>>> import numpy as np
>>> import numpy.linalg as la
>>> np.set_printoptions(precision=2, suppress=True, linewidth=100, sign=" ")
>>> A = np.load("layer16.npy")
>>> print(A.round(2) + 0)
[[-0.34 -0.54 -0.47  0.14  0.16 -0.5   0.27  0.09]
 [-0.15 -0.13  0.   -0.49  0.38 -0.16 -0.74  0.03]
 [ 0.23  0.14 -0.7  -0.27  0.33  0.47  0.18 -0.02]
 [-0.73  0.47  0.12 -0.28  0.11  0.04  0.31  0.22]
 [-0.42  0.16 -0.42  0.27 -0.45  0.15 -0.4  -0.4 ]
 [ 0.   -0.2   0.12 -0.59 -0.23 -0.09  0.29 -0.67]
 [ 0.31  0.46 -0.3  -0.25 -0.38 -0.59 -0.03  0.23]
 [-0.08 -0.42 -0.04 -0.32 -0.56  0.35 -0.04  0.53]]
>>> # keeps lengths
>>> t3 = np.stack([A, -2 * A, A[::-1]])
>>> print(np.round(np.einsum("bij,cij->bc", t3, t3), 2) + 0)
[[  8. -16.   0.]
 [-16.  32.   0.]
 [  0.   0.   8.]]
>>> print(la.matrix_rank(t3))
[ 8  8  8]
>>> A2 = np.array([[2, -2, 0],
...     [4, 3, -4],
...     [-4, 4, 4],
...     [-4, 4, 1],
...     [5, -3, 5],
...     [1, 4, 1],
...     [5, 0, 3],
...     [-5, 0, 1]])
>>> print(np.vstack([A, A2.T]).shape)
(11, 8)
>>> print(np.einsum("ij->j", A))
[-1.19 -0.06 -1.68 -1.8  -0.63 -0.32 -0.16  0.01]
>>> r0 = np.array([1, 0, 1, 0, 0, 1, 2, 2])
>>> A2 = A + np.outer(r0, np.eye(8)[6])
>>> print(round(la.det(A2) / la.det(A), 2), round(float(1 + la.solve(A, r0)[6]), 2))
1.61 1.61
>>> M = np.load("out18.npy")
>>> print(M)
[[-1. -2.  0.  0. -2. -2. -2.  0. -2.]
 [-2. -1.  0.  0. -2. -2. -2.  0. -2.]
 [ 0.  0. -1. -2.  0.  0.  0. -2.  0.]
 [ 0.  0. -2. -1.  0.  0.  0. -2.  0.]
 [-2. -2.  0.  0. -1. -2. -2.  0. -2.]
 [-2. -2.  0.  0. -2. -1. -2.  0. -2.]
 [-2. -2.  0.  0. -2. -2. -1.  0. -2.]
 [ 0.  0. -2. -2.  0.  0.  0. -1.  0.]
 [-2. -2.  0.  0. -2. -2. -2.  0. -1.]]
>>> # 2 blocks once reordered
>>> w, vecs = la.eigh(M)
>>> vec = np.array([3, 3, 0, 1, 2, 0, 1, 1, 3])
>>> print(np.abs(M).sum(axis=1).max(), round(float(np.abs(w).max()), 2))
11.0 11.0
>>> print(np.round(vecs * np.maximum(w, 0) @ vecs.T, 2) + 0)
[[ 0.83 -0.17  0.    0.   -0.17 -0.17 -0.17  0.   -0.17]
 [-0.17  0.83  0.    0.   -0.17 -0.17 -0.17  0.   -0.17]
 [ 0.    0.    0.67 -0.33  0.    0.    0.   -0.33  0.  ]
 [ 0.    0.   -0.33  0.67  0.    0.    0.   -0.33  0.  ]
 [-0.17 -0.17  0.    0.    0.83 -0.17 -0.17  0.   -0.17]
 [-0.17 -0.17  0.    0.   -0.17  0.83 -0.17  0.   -0.17]
 [-0.17 -0.17  0.    0.   -0.17 -0.17  0.83  0.   -0.17]
 [ 0.    0.   -0.33 -0.33  0.    0.    0.    0.67  0.  ]
 [-0.17 -0.17  0.    0.   -0.17 -0.17 -0.17  0.    0.83]]
>>> print(np.round(vec @ M @ vec / (vec @ vec), 2), round(w[0], 2), round(float(w[-1]), 2))
-7.71 -11.0 1.0
>>> print(la.eigvalsh(M[1:, 1:]))
[-9. -5.  1.  1.  1.  1.  1.  1.]
>>> print(np.round(vecs * np.abs(w) @ vecs.T, 2) + 0)
[[ 2.67  1.67  0.    0.    1.67  1.67  1.67  0.    1.67]
 [ 1.67  2.67  0.    0.    1.67  1.67  1.67  0.    1.67]
 [ 0.    0.    2.33  1.33  0.    0.    0.    1.33  0.  ]
 [ 0.    0.    1.33  2.33  0.    0.    0.    1.33  0.  ]
 [ 1.67  1.67  0.    0.    2.67  1.67  1.67  0.    1.67]
 [ 1.67  1.67  0.    0.    1.67  2.67  1.67  0.    1.67]
 [ 1.67  1.67  0.    0.    1.67  1.67  2.67  0.    1.67]
 [ 0.    0.    1.33  1.33  0.    0.    0.    2.33  0.  ]
 [ 1.67  1.67  0.    0.    1.67  1.67  1.67  0.    2.67]]
>>> print(vec @ M @ vec)
-262.0
>>> vec = np.array([9, 5, -1, 9, -4, 8, 3, -8, -3])
>>> print(M * vec)
[[ -9. -10.  -0.   0.   8. -16.  -6.  -0.   6.]
 [-18.  -5.  -0.   0.   8. -16.  -6.  -0.   6.]
 [  0.   0.   1. -18.  -0.   0.   0.  16.  -0.]
 [  0.   0.   2.  -9.  -0.   0.   0.  16.  -0.]
 [-18. -10.  -0.   0.   4. -16.  -6.  -0.   6.]
 [-18. -10.  -0.   0.   8.  -8.  -6.  -0.   6.]
 [-18. -10.  -0.   0.   8. -16.  -3.  -0.   6.]
 [  0.   0.   2. -18.  -0.   0.   0.   8.  -0.]
 [-18. -10.  -0.   0.   8. -16.  -6.  -0.   3.]]
>>> print((M @ vec).argmax())
3
>>> print(la.norm(M @ vec) <= la.norm(M, 2) * la.norm(vec) + 1e-9)
True
>>> print((M * vec).sum(axis=1))
[-27. -31.  -1.   9. -40. -28. -33.  -8. -39.]
>>> print(M @ vec)
[-27. -31.  -1.   9. -40. -28. -33.  -8. -39.]
>>> r0 = np.array([0, 3])
>>> print(np.cross(M[0, :3], M[7, :3]))
[ 4. -2.  0.]
>>> print(np.polyval(r0, M[0]))
[ 3.  3.  3.  3.  3.  3.  3.  3.  3.]
>>> print(np.array([np.convolve(row, r0, "same") for row in M]))
[[ 0. -3. -6.  0.  0. -6. -6. -6.  0.]
 [ 0. -6. -3.  0.  0. -6. -6. -6.  0.]
 [ 0.  0.  0. -3. -6.  0.  0.  0. -6.]
 [ 0.  0.  0. -6. -3.  0.  0.  0. -6.]
 [ 0. -6. -6.  0.  0. -3. -6. -6.  0.]
 [ 0. -6. -6.  0.  0. -6. -3. -6.  0.]
 [ 0. -6. -6.  0.  0. -6. -6. -3.  0.]
 [ 0.  0.  0. -6. -6.  0.  0.  0. -3.]
 [ 0. -6. -6.  0.  0. -6. -6. -6.  0.]]
>>> m1 = np.loadtxt("x.csv", delimiter=",")
>>> print(m1)
[[ 1.13  3.28 -2.69]
 [ 0.12 -1.42 -1.82]
 [ 0.86  1.43 -1.67]
 [-1.74 -0.79 -0.47]
 [-0.51  1.79 -3.87]
 [ 0.63 -0.33  2.02]
 [ 0.44  0.93 -0.03]
 [-0.27  0.89 -2.4 ]
 [ 0.51  2.59 -1.38]
 [-0.32  2.22 -0.94]
 [ 3.2   1.29 -0.99]
 [-1.16 -3.52  1.35]
 [-0.66  0.24  1.63]
 [-0.45 -0.04 -1.07]
 [ 2.06  1.95  0.38]
 [ 0.74 -0.03  0.31]
 [ 1.21  3.61 -1.59]
 [ 0.22  0.38  0.57]
 [-0.96  1.17  1.28]
 [-0.63  2.12 -1.84]
 [-1.12 -2.13 -1.45]
 [ 3.89  6.31 -4.89]
 [-0.82 -3.51  1.5 ]
 [-1.89 -2.62  0.47]
 [ 0.8  -1.67  3.28]
 [-0.83 -1.88 -2.66]
 [-0.54 -1.56  0.8 ]]
>>> Xc = m1 - m1.mean(axis=0)
>>> vecs = la.svd(Xc)[2][:1]
>>> A2 = Xc - Xc @ vecs.T @ vecs
>>> print(A2.std(axis=0))
[ 0.96  0.66  1.17]
>>> print(la.norm(A2, axis=1).round(6).argmax())
25
>>> print((Xc @ vecs.T).std(axis=0))
[ 2.75]
>>> print(np.cov(Xc @ vecs.T, rowvar=False))
7.861460404644834
>>> idx = m1[:, 1] > np.median(m1[:, 1])
>>> r0 = m1[idx].mean(axis=0) - m1[~idx].mean(axis=0)
>>> print(round((((m1 - m1.mean(axis=0)) @ r0 > 0) == idx).mean(), 2))
0.96
>>> print(idx.astype(int))
[ 1  0  1  0  1  0  1  1  1  1  1  0  0  0  1  0  1  0  1  1  0  1  0  0  0  0  0]
>>> arr = np.array([[1.11, 0.29, -0.08, 0.08, -0.01],
...     [0.29, 1.76, -0.22, 0.22, -0.03],
...     [-0.08, -0.22, 1.06, -0.06, 0.01],
...     [0.08, 0.22, -0.06, 1.06, -0.01],
...     [-0.01, -0.03, 0.01, -0.01, 1.0]])
>>> A2 = np.array([[1, -1, 0], [2, 2, -3], [0, -1, 0], [2, -2, -2], [0, 2, 2]])
>>> print(la.matrix_rank(arr @ A2))
3
>>> print(np.einsum("ij->j", arr))
[ 1.39  2.02  0.71  1.29  0.96]
>>> print(np.einsum("ij,ij->i", arr, arr))
[ 1.33  3.28  1.18  1.18  1.  ]
>>> print(np.einsum("ik,kj->ji", arr, A2))
[[ 1.85  4.25 -0.64  2.64 -0.09]
 [-0.63  2.95 -1.28 -1.72  1.96]
 [-1.05 -5.78  0.8  -2.8   2.11]]
>>> print(la.matrix_rank(np.vstack([arr, A2.T])))
5
>>> print(np.vstack([arr, A2.T]).shape)
(8, 5)
>>> w, vecs = la.eigh(arr)
>>> vec = np.array([-4, -7, -6, 7, -1])
>>> print(round(vec @ arr @ vec / (vec @ vec), 2), np.round(w[0], 2), np.round(w[-1], 2))
1.11 0.99 2.0
>>> print(np.abs(arr).sum(axis=1).max(), round(float(np.abs(w).max()), 2))
2.52 2.0
>>> A2 = arr / la.norm(arr, axis=1, keepdims=True)
>>> G = A2 @ A2.T
>>> print(G[0])
[ 1.    0.42 -0.19  0.19 -0.03]
>>> print(np.argwhere(np.triu(np.abs(G) > 0.95, 1)))
[]
>>> print(la.norm(A2, axis=1))
[ 1.  1.  1.  1.  1.]
>>> print((np.abs(G) > 0.9).astype(int))
[[ 1  0  0  0  0]
 [ 0  1  0  0  0]
 [ 0  0  1  0  0]
 [ 0  0  0  1  0]
 [ 0  0  0  0  1]]
>>> print(round(float(np.degrees(np.arccos(np.clip(G[0, 2], -1, 1)))), 2))
101.15
>>> print(G)
[[ 1.    0.42 -0.19  0.19 -0.03]
 [ 0.42  1.   -0.33  0.33 -0.05]
 [-0.19 -0.33  1.   -0.15  0.03]
 [ 0.19  0.33 -0.15  1.   -0.03]
 [-0.03 -0.05  0.03 -0.03  1.  ]]
>>> t = np.radians(135)
>>> r_ = np.eye(5)
>>> r_[4, 4] = r_[0, 0] = np.cos(t)
>>> r_[4, 0], r_[0, 4] = -np.sin(t), np.sin(t)
>>> print(r_)
[[-0.71  0.    0.    0.    0.71]
 [ 0.    1.    0.    0.    0.  ]
 [ 0.    0.    1.    0.    0.  ]
 [ 0.    0.    0.    1.    0.  ]
 [-0.71  0.    0.    0.   -0.71]]
>>> A2 = arr @ r_.T
>>> print(np.abs(A2 - arr).max(axis=0))
[ 1.9  0.   0.   0.   1.7]
>>> print(A2)
[[-0.79  0.29 -0.08  0.08 -0.78]
 [-0.23  1.76 -0.22  0.22 -0.18]
 [ 0.06 -0.22  1.06 -0.06  0.05]
 [-0.06  0.22 -0.06  1.06 -0.05]
 [ 0.71 -0.03  0.01 -0.01 -0.7 ]]
>>> print(np.allclose(arr @ arr.T, A2 @ A2.T))
True
>>> print(np.allclose(la.norm(arr, axis=1), la.norm(A2, axis=1)))
True
>>> vec = np.array([-5, -4, 4, 4, 3])
>>> rhs = A2 @ vec
>>> print(rhs)
[ 0.47 -6.46  4.71  3.29 -5.55]
>>> print(np.round(la.solve(A2.T, A2[2]), 2) + 0)
[ 0.  0.  1.  0.  0.]
>>> print(np.round(la.solve(A2, A2[:, 3]), 2) + 0)
[ 0.  0.  0.  1.  0.]
>>> data = np.array([[-15, -24, -15, -24],
...     [-3, 9, -3, 9],
...     [-15, -24, -5, -8],
...     [-3, 9, -1, 3]])
>>> print(data)
[[-15 -24 -15 -24]
 [ -3   9  -3   9]
 [-15 -24  -5  -8]
 [ -3   9  -1   3]]
>>> w, vecs = la.eig(data)
>>> print(np.round(data @ vecs[:, 0] - w[0] * vecs[:, 0], 2) + 0)
[ 0.  0.  0.  0.]
>>> print(round(np.prod(w), 2))
19044.0
>>> print(np.sort(la.eigvals(data.T)))
[-30.45  -4.53   6.86  20.13]
>>> A2 = data / np.sqrt((data ** 2).mean(axis=1, keepdims=True))
>>> print(la.norm(A2, axis=1))
[ 2.  2.  2.  2.]
>>> print(la.matrix_rank(A2) == la.matrix_rank(data))
True
>>> print(data - data.mean(axis=1, keepdims=True))
[[  4.5  -4.5   4.5  -4.5]
 [ -6.    6.   -6.    6. ]
 [ -2.  -11.    8.    5. ]
 [ -5.    7.   -3.    1. ]]
>>> W = np.array([[3, 9, 7, 3, 4], [5, 5, 7, 4, 3], [2, 6, 1, 2, 1], [8, 7, 6, 7, 0]])
>>> beta = np.array([-3, 1, 0, 3, 3])
>>> H = np.maximum(data @ W + beta, 0)
>>> print(la.matrix_rank(H))
2
>>> print((H > 0).mean(axis=0))
[ 0.5  0.5  0.5  0.5  0.5]
>>> print((H > 0).astype(int))
[[ 0  0  0  0  0]
 [ 1  1  1  1  1]
 [ 0  0  0  0  0]
 [ 1  1  1  1  1]]
>>> cent = np.array([[1, 3], [-2, -3], [0, -5], [-4, 4], [-1, 2]])
>>> print(H @ cent)
[[   0    0]
 [-392   18]
 [   0    0]
 [-226   -2]]
>>> print((H @ cent).round(6).argmax(axis=1))
[ 0  1  0  1]
>>> O = data.astype(float).copy()
>>> for j in range(4):
...     O[:, j] -= O[:, :j] @ (O[:, :j].T @ O[:, j])
...     O[:, j] /= la.norm(O[:, j])
... 
>>> print(np.round(O.T @ O, 2) + 0)
[[ 1.  0.  0.  0.]
 [ 0.  1.  0.  0.]
 [ 0.  0.  1.  0.]
 [ 0.  0.  0.  1.]]
>>> def softmax(z):
...     e = np.exp(z - z.max(axis=-1, keepdims=True))
...     return e / e.sum(axis=-1, keepdims=True)
... 
>>> print(np.round(softmax(data[3] + -3), 2) + 0)
[ 0.  1.  0.  0.]
>>> print(np.round(softmax(data[3]), 2) + 0)
[ 0.  1.  0.  0.]
>>> print(softmax(data).sum(axis=1))
[ 1.  1.  1.  1.]
>>> scores = data @ data.T / np.sqrt(4)
>>> print(np.round(softmax(scores), 2) + 0)
[[ 1.  0.  0.  0.]
 [ 0.  1.  0.  0.]
 [ 1.  0.  0.  0.]
 [ 0.  1.  0.  0.]]
>>> print(np.round(softmax(scores + np.triu(np.full(scores.shape, -np.inf), 1)), 2) + 0)
[[ 1.  0.  0.  0.]
 [ 0.  1.  0.  0.]
 [ 1.  0.  0.  0.]
 [ 0.  1.  0.  0.]]
>>> rng = np.random.default_rng(3272)
>>> idx = rng.integers(0, 3, 3)
>>> E = np.triu((idx[:, None] == idx) & (rng.random((3, 3)) < 0.8), 1).astype(int)
>>> E += E.T
>>> print(E)
[[ 0  1  0]
 [ 1  0  0]
 [ 0  0  0]]
>>> w, vecs = la.eigh(E)
>>> print(np.abs(vecs[:, -1]))
[ 0.71  0.71  0.  ]
>>> print((w > 1e-8).sum(), (w < -1e-8).sum())
1 1
>>> print(la.svd(E, compute_uv=False))
[ 1.  1.  0.]
>>> print(np.round(vecs @ np.diag(w) @ vecs.T, 2) + 0)
[[ 0.  1.  0.]
 [ 1.  0.  0.]
 [ 0.  0.  0.]]
